% python3 -q
>>> import numpy as np
>>> np.set_printoptions(precision=1, suppress=True, linewidth=200, floatmode="fixed")
>>> A = np.load("arr.npy")
>>> A
array([[ 1,  0,  0,  0],
       [ 3,  1,  0,  0],
       [ 3,  0,  1,  0],
       [-4,  1,  3,  1]])
>>> Q = A.astype(float).copy()
>>> for j in range(4):
...     Q[:, j] -= Q[:, :j] @ (Q[:, :j].T @ Q[:, j])
...     Q[:, j] /= np.linalg.norm(Q[:, j])
... 
>>> np.round(Q.T @ Q, 1) + 0
array([[1.0, 0.0, 0.0, 0.0],
       [0.0, 1.0, 0.0, 0.0],
       [0.0, 0.0, 1.0, 0.0],
       [0.0, 0.0, 0.0, 1.0]])
>>> print(Q.round(1) + 0)
[[ 0.2  0.0  0.1  1.0]
 [ 0.5  0.8 -0.4 -0.1]
 [ 0.5  0.1  0.8 -0.2]
 [-0.7  0.6  0.4  0.1]]
>>> np.round(Q.T @ A, 1) + 0
array([[ 5.9, -0.2, -1.5, -0.7],
       [ 0.0,  1.4,  2.0,  0.6],
       [ 0.0,  0.0,  2.0,  0.4],
       [ 0.0,  0.0,  0.0,  0.1]])
>>> W = np.array([[1, -1], [-2, -3], [-3, -2], [3, 3]])
>>> c = np.array([2, 3])
>>> hid = np.maximum(A @ W + c, 0)
>>> (hid > 0).astype(int)
array([[1, 1],
       [1, 0],
       [1, 0],
       [0, 1]])
>>> Z = np.array([[2, 2], [1, 1]])
>>> hid @ Z
array([[8, 8],
       [6, 6],
       [4, 4],
       [1, 1]])
>>> W @ Z
array([[ 1,  1],
       [-7, -7],
       [-8, -8],
       [ 9,  9]])
>>> (hid @ Z).round(6).argmax(axis=1)
array([0, 0, 0, 0])
>>> x = np.array([3, 2, 2, 0])
>>> y = A @ x
>>> y
array([ 3, 11, 11, -4])
>>> print(np.round(np.linalg.solve(A, -2 * y), 1) + 0)
[-6.0 -4.0 -4.0  0.0]
>>> np.linalg.solve(A, A[:, 0])
array([1.0, 0.0, 0.0, 0.0])
>>> np.linalg.solve(A.T, A[1])
array([0.0, 1.0, 0.0, 0.0])
>>> A.shape
(4, 4)
>>> print(np.diff(A, axis=0))
[[ 2  1  0  0]
 [ 0 -1  1  0]
 [-7  1  2  1]]
>>> print(np.linalg.svd(A, compute_uv=False))
[6.2 2.9 0.9 0.1]
>>> np.abs(A).max()
np.int64(4)
>>> X = np.loadtxt("a.csv", delimiter=",")
>>> print(X)
[[-33.3 -25.2 -48.5 -54.4 -70.2]
 [-26.7 -17.9 -35.5 -40.0 -53.9]
 [-18.5  -9.9 -20.6 -23.1 -34.1]
 [ -3.4  -1.7  -2.2  -1.1  -3.6]
 [  2.3   2.2   2.1   0.6   2.0]
 [  3.7   4.0   3.8   1.2   3.2]
 [  4.1   4.6   4.4   1.4   3.6]
 [  7.5  10.0   9.7   3.7   7.2]
 [ 11.7  17.5  17.4   7.5  12.0]
 [ 14.2  22.3  22.4  10.2  15.2]
 [ 16.4  26.7  27.0  12.8  18.2]
 [ 23.0  40.2  41.5  21.5  27.8]
 [ 41.6  79.9  85.5  50.1  57.7]]
>>> dist = np.linalg.norm(X[:, None] - X[None], axis=-1)
>>> dist[:5, :5]
array([[  0.0,  27.2,  59.3, 104.3, 113.2],
       [ 27.2,   0.0,  32.1,  77.2,  86.2],
       [ 59.3,  32.1,   0.0,  45.3,  54.4],
       [104.3,  77.2,  45.3,   0.0,  10.0],
       [113.2,  86.2,  54.4,  10.0,   0.0]])
>>> np.linalg.matrix_rank(dist ** 2)
np.int64(5)
>>> np.flatnonzero(dist[12] < dist.mean() / 2)
array([12])
>>> Z = X[[2, 9]].astype(float)
>>> for _ in range(6):
...     lab = np.linalg.norm(X[:, None] - Z, axis=-1).argmin(axis=1)
...     Z = np.array([X[lab == j].mean(axis=0) for j in range(2)])
... 
>>> lab
array([0, 0, 0, 1, 1, 1, 1, 1, 1, 1, 1, 1, 1])
>>> np.bincount(lab)
array([ 3, 10])
>>> np.abs(Z[1] - Z[0]).argmax()
np.int64(4)
>>> m1 = np.loadtxt("m.csv", delimiter=",")
>>> print(m1)
[[173.0  26.0 -55.0]
 [ 26.0 100.0 -38.0]
 [-55.0 -38.0 171.0]]
>>> rng = np.random.default_rng(576258)
>>> lab = rng.permutation(3)
>>> out = m1[:, lab] * rng.choice([-1, 1], 3)
>>> print(out)
[[  26.0 -173.0  -55.0]
 [ 100.0  -26.0  -38.0]
 [ -38.0   55.0  171.0]]
>>> left, _, Vh = np.linalg.svd(m1.T @ out)
>>> np.round(np.linalg.lstsq(m1, out)[0], 1) + 0
array([[ 0.0, -1.0,  0.0],
       [ 1.0,  0.0,  0.0],
       [ 0.0,  0.0,  1.0]])
>>> lab
array([1, 0, 2])
>>> np.round(left @ Vh, 1) + 0
array([[ 0.0, -1.0,  0.0],
       [ 1.0,  0.0,  0.0],
       [ 0.0,  0.0,  1.0]])
>>> ang = np.radians(15)
>>> Rm = np.eye(3)
>>> Rm[1, 1] = Rm[2, 2] = np.cos(ang)
>>> Rm[1, 2], Rm[2, 1] = -np.sin(ang), np.sin(ang)
>>> Rm
array([[ 1.0,  0.0,  0.0],
       [ 0.0,  1.0, -0.3],
       [ 0.0,  0.3,  1.0]])
>>> out = m1 @ Rm.T
>>> print(np.round(np.linalg.det(Rm), 1), np.round(np.trace(Rm), 1))
1.0 2.9
>>> np.linalg.svd(m1, compute_uv=False), np.linalg.svd(out, compute_uv=False)
(array([241.5, 119.1,  83.4]), array([241.5, 119.1,  83.4]))
>>> np.allclose(m1 @ m1.T, out @ out.T)
True
>>> arr = np.array([[1, -2, 4], [1, -1, 1], [1, 0, 0], [1, 1, 1], [1, 2, 4], [1, 3, 9]])
>>> out = np.array([[1, -2, -1], [3, 0, -2], [2, 0, 2]])
>>> print(np.einsum("ij->j", arr))
[ 6  3 19]
>>> print(np.einsum("ij,ij->i", arr, arr))
[21  3  1  3 21 91]
>>> np.linalg.matrix_rank(arr @ out)
np.int64(3)
>>> np.einsum("ik,kj->ij", arr, out)
array([[ 3, -2, 11],
       [ 0, -2,  3],
       [ 1, -2, -1],
       [ 6, -2, -1],
       [15, -2,  3],
       [28, -2, 11]])
>>> arr @ out
array([[ 3, -2, 11],
       [ 0, -2,  3],
       [ 1, -2, -1],
       [ 6, -2, -1],
       [15, -2,  3],
       [28, -2, 11]])
>>> x = np.array([4, 3, 5])
>>> arr * x
array([[ 4, -6, 20],
       [ 4, -3,  5],
       [ 4,  0,  0],
       [ 4,  3,  5],
       [ 4,  6, 20],
       [ 4,  9, 45]])
>>> print(np.sign((arr @ x).round(6)))
[1 1 1 1 1 1]
>>> np.einsum("ij,j->i", arr, x)
array([18,  6,  4, 12, 30, 58])
>>> arr @ (2 * x)
array([ 36,  12,   8,  24,  60, 116])
>>> out = np.c_[arr[:, :2] @ np.array([[0, -1], [0, 1]]), np.array([-3, 1, -2, -3, -2, 0])]
>>> out
array([[ 0, -3, -3],
       [ 0, -2,  1],
       [ 0, -1, -2],
       [ 0,  0, -3],
       [ 0,  1, -2],
       [ 0,  2,  0]])
>>> np.linalg.matrix_rank(out)
np.int64(2)
>>> np.linalg.matrix_rank(np.c_[arr, out])
np.int64(4)
>>> np.round(np.linalg.norm(out - arr @ np.linalg.lstsq(arr, out)[0], axis=0), 1) + 0
array([0.0, 0.0, 3.6])
>>> print(np.linalg.norm(np.linalg.qr(arr)[0].T @ out, axis=0) ** 2 / ((out ** 2).sum(axis=0) + 1e-12))
[0.0 1.0 0.5]
>>> M = np.loadtxt("x.csv", delimiter=",")
>>> M.round(1) + 0
array([[0.0, 0.1, 0.1],
       [0.1, 0.3, 0.4],
       [0.1, 0.4, 0.7]])
>>> vals, V = np.linalg.eigh(M)
>>> np.round(V.T @ V, 1) + 0
array([[1.0, 0.0, 0.0],
       [0.0, 1.0, 0.0],
       [0.0, 0.0, 1.0]])
>>> vals.sum(), np.trace(M)
(np.float64(1.0), np.float64(1.0))
>>> np.abs(V[:, -1])
array([0.2, 0.5, 0.8])
>>> vals.round(1) + 0
array([0.0, 0.0, 1.0])
>>> np.round(V.T @ M @ V, 1) + 0
array([[0.0, 0.0, 0.0],
       [0.0, 0.0, 0.0],
       [0.0, 0.0, 1.0]])
>>> np.linalg.norm(M, axis=1)
array([0.2, 0.5, 0.8])
>>> round(float(np.linalg.norm(M[2] - M[0])), 1)
0.7
>>> round(np.linalg.norm(M[2], 1), 1), round(float(np.linalg.norm(M[2], np.inf)), 1)
(np.float64(1.3), 0.7)
>>> np.linalg.norm(M, axis=1).argmax()
np.int64(2)
>>> print(np.round(np.linalg.norm(M) ** 2 / np.linalg.norm(M, 2) ** 2, 1))
1.0
>>> out = M / np.sqrt((M ** 2).mean(axis=1, keepdims=True))
>>> np.linalg.matrix_rank(M - M.mean(axis=1, keepdims=True))
np.int64(1)
>>> out[1]
array([0.3, 0.9, 1.5])
>>> print(np.linalg.norm(out, axis=1))
[1.7 1.7 1.7]
>>> left, sig, Vh = np.linalg.svd(A)
>>> print(np.argmax(sig[:-1] / (sig[1:] + 1e-6)) + 1)
3
>>> out = left[:, :3] @ np.diag(sig[:3]) @ Vh[:3]
>>> print(np.linalg.matrix_rank(A, rtol=0.05))
3
>>> print(np.linalg.matrix_rank(out))
3
>>> round(float(np.linalg.norm(A - out, 2)), 1), round(sig[3], 1)
(0.1, np.float64(0.1))
>>> round(np.abs(A - out).max(), 1)
np.float64(0.1)
>>> np.round((M + M.T) / 2, 1) + 0
array([[0.0, 0.1, 0.1],
       [0.1, 0.3, 0.4],
       [0.1, 0.4, 0.7]])
>>> np.allclose(M @ M.T, M.T @ M)
True
>>> np.round(np.linalg.det(M), 1)
np.float64(-0.0)
>>> np.round(np.sort(np.abs(np.linalg.eigvals(M))), 1) + 0
array([0.0, 0.0, 1.0])
>>> (M - M.T) / 2
array([[0.0, 0.0, 0.0],
       [0.0, 0.0, 0.0],
       [0.0, 0.0, 0.0]])
>>> ang = np.deg2rad(45)
>>> E = np.eye(6)
>>> E[np.ix_([4, 2], [4, 2])] = [[np.cos(ang), -np.sin(ang)], [np.sin(ang), np.cos(ang)]]
>>> E
array([[ 1.0,  0.0,  0.0,  0.0,  0.0,  0.0],
       [ 0.0,  1.0,  0.0,  0.0,  0.0,  0.0],
       [ 0.0,  0.0,  0.7,  0.0,  0.7,  0.0],
       [ 0.0,  0.0,  0.0,  1.0,  0.0,  0.0],
       [ 0.0,  0.0, -0.7,  0.0,  0.7,  0.0],
       [ 0.0,  0.0,  0.0,  0.0,  0.0,  1.0]])
>>> P = np.triu(np.array([[2, -2, -3], [-1, 0, 1], [-1, 3, 2]]), 1) + np.eye(3)
>>> out = P @ m1 @ np.linalg.inv(P)
>>> out
array([[ 286.0,  512.0, -146.0],
       [ -29.0,    4.0,   42.0],
       [ -55.0, -148.0,  154.0]])
>>> np.trace(out), np.trace(m1)
(np.float64(444.0), np.float64(444.0))
>>> np.linalg.matrix_rank(out)
np.int64(3)
>>> round(float(np.trace(np.linalg.pinv(X) @ X)), 1)
3.0
>>> def softmax(z):
...     e = np.exp(z - z.max(axis=-1, keepdims=True))
...     return e / e.sum(axis=-1, keepdims=True)
... 
>>> softmax(E[5] + 2)
array([0.1, 0.1, 0.1, 0.1, 0.1, 0.4])
>>> print(np.round(softmax(10 * E[5]), 1) + 0)
[0.0 0.0 0.0 0.0 0.0 1.0]
>>> att = E @ E.T / np.sqrt(6)
>>> np.round(softmax(att)[5] @ E, 1) + 0
array([0.2, 0.2, 0.0, 0.2, 0.2, 0.2])
>>> softmax(att + np.triu(np.full(att.shape, -np.inf), 1))
array([[1.0, 0.0, 0.0, 0.0, 0.0, 0.0],
       [0.4, 0.6, 0.0, 0.0, 0.0, 0.0],
       [0.3, 0.3, 0.4, 0.0, 0.0, 0.0],
       [0.2, 0.2, 0.2, 0.3, 0.0, 0.0],
       [0.2, 0.2, 0.2, 0.2, 0.3, 0.0],
       [0.2, 0.2, 0.2, 0.2, 0.2, 0.2]])
>>> print(softmax(att).round(6).argmax(axis=1))
[0 1 2 3 4 5]
>>> u, g = E[0], E[5]
>>> print(u @ g)
0.0
>>> p = (u @ g) / (u @ u) * u
>>> np.outer(u, g)
array([[0.0, 0.0, 0.0, 0.0, 0.0, 1.0],
       [0.0, 0.0, 0.0, 0.0, 0.0, 0.0],
       [0.0, 0.0, 0.0, 0.0, 0.0, 0.0],
       [0.0, 0.0, 0.0, 0.0, 0.0, 0.0],
       [0.0, 0.0, 0.0, 0.0, 0.0, 0.0],
       [0.0, 0.0, 0.0, 0.0, 0.0, 0.0]])
>>> g - p
array([0.0, 0.0, 0.0, 0.0, 0.0, 1.0])
>>> data = np.load("run18.npy")
>>> data
array([[ 0.9, -0.4,  0.8,  0.4],
       [ 0.7, -0.3, -0.4, -1.7],
       [-0.2,  0.8,  1.2,  2.1],
       [-1.3,  2.2,  0.2, -0.4],
       [-1.1,  0.4,  1.2,  0.9],
       [-0.2, -0.7,  1.6, -0.9]])
>>> Q, Rm = np.linalg.qr(data)
>>> np.allclose(Rm.T @ Rm, data.T @ data)
True
>>> print(round(float(np.trace(Q @ Q.T)), 1))
4.0
>>> Q.round(1) + 0
array([[-0.4, -0.2, -0.6,  0.0],
       [-0.3, -0.2,  0.0, -0.6],
       [ 0.1, -0.4, -0.6,  0.4],
       [ 0.6, -0.6,  0.0, -0.4],
       [ 0.5,  0.4, -0.2,  0.1],
       [ 0.1,  0.5, -0.5, -0.5]])
>>> Q.shape, Rm.shape
((6, 4), (4, 4))
>>> np.round(Q.T @ Q, 1) + 0
array([[1.0, 0.0, 0.0, 0.0],
       [0.0, 1.0, 0.0, 0.0],
       [0.0, 0.0, 1.0, 0.0],
       [0.0, 0.0, 0.0, 1.0]])
>>> Q @ Rm
array([[ 0.9, -0.4,  0.8,  0.4],
       [ 0.7, -0.3, -0.4, -1.7],
       [-0.2,  0.8,  1.2,  2.1],
       [-1.3,  2.2,  0.2, -0.4],
       [-1.1,  0.4,  1.2,  0.9],
       [-0.2, -0.7,  1.6, -0.9]])
